$ python -q
>>> import numpy as np
>>> np.set_printoptions(precision=2, suppress=True, linewidth=100, legacy="1.25")
>>> arr = np.load("out4.npy")
>>> arr
array([[-1.41, -0.04,  0.44, -1.58,  0.77,  0.27,  0.13,  0.05,  0.61, -0.57,  1.94,  0.65],
       [ 1.5 ,  1.4 ,  1.37,  0.86, -1.1 ,  0.39,  0.  ,  0.7 , -1.02, -0.31, -1.01, -1.18],
       [ 1.86,  0.63,  0.35,  0.66, -0.63, -0.11,  1.48, -0.9 ,  1.78, -1.45,  1.05, -0.97],
       [-1.67, -4.07,  1.47, -3.36, -1.4 , -0.76, -6.5 ,  1.48, -0.03,  4.02,  0.03,  3.7 ],
       [ 1.12, -7.47,  1.07, -1.02, -0.41,  4.04, -1.66, -2.06,  3.61,  2.13,  3.93, -1.71],
       [-0.77, -1.16, -1.13, -0.33,  1.92,  2.53,  2.05,  0.19,  0.81, -1.64, -0.5 , -0.71],
       [ 1.12, -4.42,  0.7 , -0.28, -0.14,  2.51, -0.1 ,  0.08,  2.74,  1.62,  2.11, -1.16],
       [-0.24,  4.86, -0.89,  1.21,  0.52, -1.21,  2.81,  0.34, -1.98, -3.08, -2.38, -0.58],
       [ 0.14,  0.52,  2.98,  0.42,  0.24,  2.23,  0.17,  1.16,  0.9 , -1.63,  0.58, -2.43],
       [-2.96,  3.73, -1.13, -1.47,  1.65, -1.13,  1.14,  1.92, -2.15, -1.98, -1.65,  2.15],
       [-2.73,  3.4 , -1.7 , -1.02,  2.52, -2.03,  1.33,  0.93,  0.83, -3.19, -1.36,  1.71],
       [ 1.35, -0.91,  0.95, -0.64, -0.98, -0.33, -0.82,  0.58,  1.53,  1.32,  1.1 ,  0.71],
       [ 0.2 ,  1.34, -0.92, -0.5 , -1.05, -3.29, -1.29,  0.3 ,  0.3 ,  1.07, -0.07,  2.59],
       [ 1.44, -3.37,  1.04,  0.58,  0.27,  3.07,  1.38, -0.96,  3.42, -0.61,  2.31, -3.09],
       [-0.59, -0.86,  0.12, -0.69, -0.04,  0.33, -0.9 , -0.25, -0.3 ,  0.76,  0.09,  0.36],
       [ 0.27, -5.04,  3.43, -2.21, -2.15,  0.94, -5.83,  0.82,  1.81,  3.98,  1.95,  1.54],
       [-2.44, -0.62, -2.19, -2.59,  0.7 , -2.34, -3.95,  1.72, -2.66,  3.1 , -3.24,  4.63],
       [ 1.64, -0.47,  0.93,  1.03, -0.9 ,  0.28,  0.95, -0.8 ,  1.68, -0.31,  1.5 , -1.47],
       [-0.11,  4.31, -1.4 , -0.13,  1.28, -1.95,  3.29,  1.09,  0.44, -2.29, -0.53,  1.57],
       [ 0.65,  4.63, -2.55,  1.57,  0.52, -3.  ,  2.27, -0.49, -1.95, -2.32, -3.3 ,  0.23],
       [ 2.74, -6.92,  0.81,  1.14, -0.16,  3.34,  0.54, -2.02,  4.42,  2.62,  3.79, -2.8 ],
       [-0.39,  0.77,  0.71, -1.09, -0.82, -1.89, -2.07,  1.87, -1.7 ,  2.1 , -0.8 ,  2.51],
       [ 2.57, -1.87, -0.64,  2.3 ,  0.06,  0.72,  1.83, -2.86,  1.83,  1.18,  1.31, -1.75],
       [ 1.46,  2.05,  1.55,  1.54, -0.4 ,  0.83,  2.26, -0.89,  0.98, -2.73,  1.79, -2.75],
       [-1.48, -2.07, -0.55, -1.44, -0.5 , -0.64, -2.81, -0.23, -0.16,  1.66,  0.16,  2.36],
       [-0.55,  0.92, -0.84,  0.53,  0.64,  0.62,  1.04,  0.75, -1.63, -0.85, -1.8 , -0.14],
       [ 1.2 , -1.6 , -0.2 , -0.45,  0.7 ,  0.58,  1.02, -0.12,  1.99,  0.81,  1.89,  0.19],
       [ 3.01, -3.63,  0.68,  1.24, -2.08,  0.58, -1.41, -2.17,  1.51,  2.78,  1.81, -1.5 ],
       [ 0.12, -1.94,  2.19, -1.04, -1.02,  0.61, -2.43,  2.71,  0.86,  1.49,  0.17,  0.13],
       [ 0.68,  0.7 , -0.55,  0.42, -0.56, -0.79,  0.34, -1.01, -0.24,  0.32,  0.42,  0.8 ],
       [-1.16,  4.33, -1.19,  0.36,  0.34, -1.54,  1.49,  0.5 , -3.3 , -2.03, -1.91,  0.37],
       [-1.94,  2.67,  0.2 , -1.16,  1.03, -0.8 ,  0.  ,  1.34, -0.75, -2.04, -0.81,  1.33],
       [ 2.39,  2.83,  5.06,  1.27, -3.46, -2.45, -1.75,  1.74,  1.77, -0.44,  1.4 , -1.22],
       [-1.49,  2.08, -1.19, -0.08,  1.02, -0.64,  0.7 ,  0.82, -2.1 , -0.98, -2.41,  0.72],
       [ 3.7 , -0.42,  0.61,  2.82,  0.2 ,  1.62,  4.2 , -2.07,  3.95, -1.71,  2.32, -3.54],
       [-2.62,  0.47, -2.35, -1.23,  1.2 , -1.01, -0.56,  0.21, -2.54,  0.94, -1.33,  2.36],
       [-2.1 ,  2.25, -2.05, -1.14,  1.33, -2.14,  0.79, -0.69,  0.22, -1.76,  0.05,  2.28],
       [ 3.31, -4.99,  2.51,  0.93, -2.68,  2.4 , -1.38, -0.93,  2.54,  2.44,  2.68, -3.33],
       [-1.  ,  3.53, -1.6 , -0.36,  0.55, -2.4 ,  0.18,  1.86, -1.38, -1.24, -2.86,  2.32],
       [ 0.14,  2.47, -0.81, -0.42, -2.1 , -4.68, -2.96,  0.3 , -2.49,  2.29, -1.66,  3.5 ],
       [ 0.69,  1.62, -0.47,  0.94, -0.75, -1.91,  0.24, -0.6 ,  0.09, -0.83, -0.4 ,  0.12],
       [ 2.  , -1.65,  4.32,  1.43, -2.3 ,  0.95, -1.87,  0.19,  1.56,  0.94,  1.9 , -3.32],
       [ 1.46, -1.54,  0.63,  0.96, -0.85,  0.61,  0.07, -0.44,  1.28,  0.88,  1.21, -1.48],
       [-0.69,  1.26, -1.47, -1.36, -0.6 , -2.44, -2.11,  1.51, -2.84,  1.85, -2.25,  2.85],
       [ 0.34,  4.63, -0.04,  1.54, -0.54, -2.27,  1.51, -0.01, -1.53, -1.98, -1.58, -0.41]])
>>> x0 = np.array([-1, 7, -3, 1, 2, -5, 0, -2, -6, -4, -5, 1])
>>> rhs = arr @ x0
>>> np.round(np.linalg.solve(arr.T @ arr, arr.T @ rhs), 2) + 0
array([-1.,  7., -3.,  1.,  2., -5.,  0., -2., -6., -4., -5.,  1.])
>>> np.round(np.linalg.pinv(arr) @ arr, 2) + 0
array([[1., 0., 0., 0., 0., 0., 0., 0., 0., 0., 0., 0.],
       [0., 1., 0., 0., 0., 0., 0., 0., 0., 0., 0., 0.],
       [0., 0., 1., 0., 0., 0., 0., 0., 0., 0., 0., 0.],
       [0., 0., 0., 1., 0., 0., 0., 0., 0., 0., 0., 0.],
       [0., 0., 0., 0., 1., 0., 0., 0., 0., 0., 0., 0.],
       [0., 0., 0., 0., 0., 1., 0., 0., 0., 0., 0., 0.],
       [0., 0., 0., 0., 0., 0., 1., 0., 0., 0., 0., 0.],
       [0., 0., 0., 0., 0., 0., 0., 1., 0., 0., 0., 0.],
       [0., 0., 0., 0., 0., 0., 0., 0., 1., 0., 0., 0.],
       [0., 0., 0., 0., 0., 0., 0., 0., 0., 1., 0., 0.],
       [0., 0., 0., 0., 0., 0., 0., 0., 0., 0., 1., 0.],
       [0., 0., 0., 0., 0., 0., 0., 0., 0., 0., 0., 1.]])
>>> rng = np.random.default_rng(577)
>>> rhs = rhs + 0.3 * rng.normal(size=45)
>>> rhs
array([ -12.24,   10.58,   -7.87,  -48.83, -126.2 ,  -10.04,  -81.96,   80.04,  -22.64,   67.51,
         60.59,  -32.36,   21.91,  -73.29,   -9.12,  -93.65,   35.91,  -26.09,   55.11,   95.5 ,
       -124.3 ,   15.04,  -32.97,    0.01,  -14.53,   29.15,  -38.17,  -62.73,  -43.66,   10.15,
         80.64,   40.5 ,  -11.98,   52.08,  -41.44,   38.85,   45.13, -102.06,   69.37,   55.22,
         27.31,  -60.07,  -36.17,   44.43,   68.22])
>>> c, *_ = np.linalg.lstsq(arr, rhs)
>>> np.round(np.linalg.norm(rhs - arr @ c), 2)
1.46
>>> [round(float(np.linalg.norm(np.linalg.solve(arr.T @ arr + lam * np.eye(12), arr.T @ rhs))), 2) for lam in (0, 1, 10, 100)]
[13.16, 12.83, 12.35, 10.93]
>>> c
array([-0.93,  6.67, -2.87,  1.24,  2.17, -5.21, -0.01, -1.89, -6.24, -4.29, -4.89,  1.13])
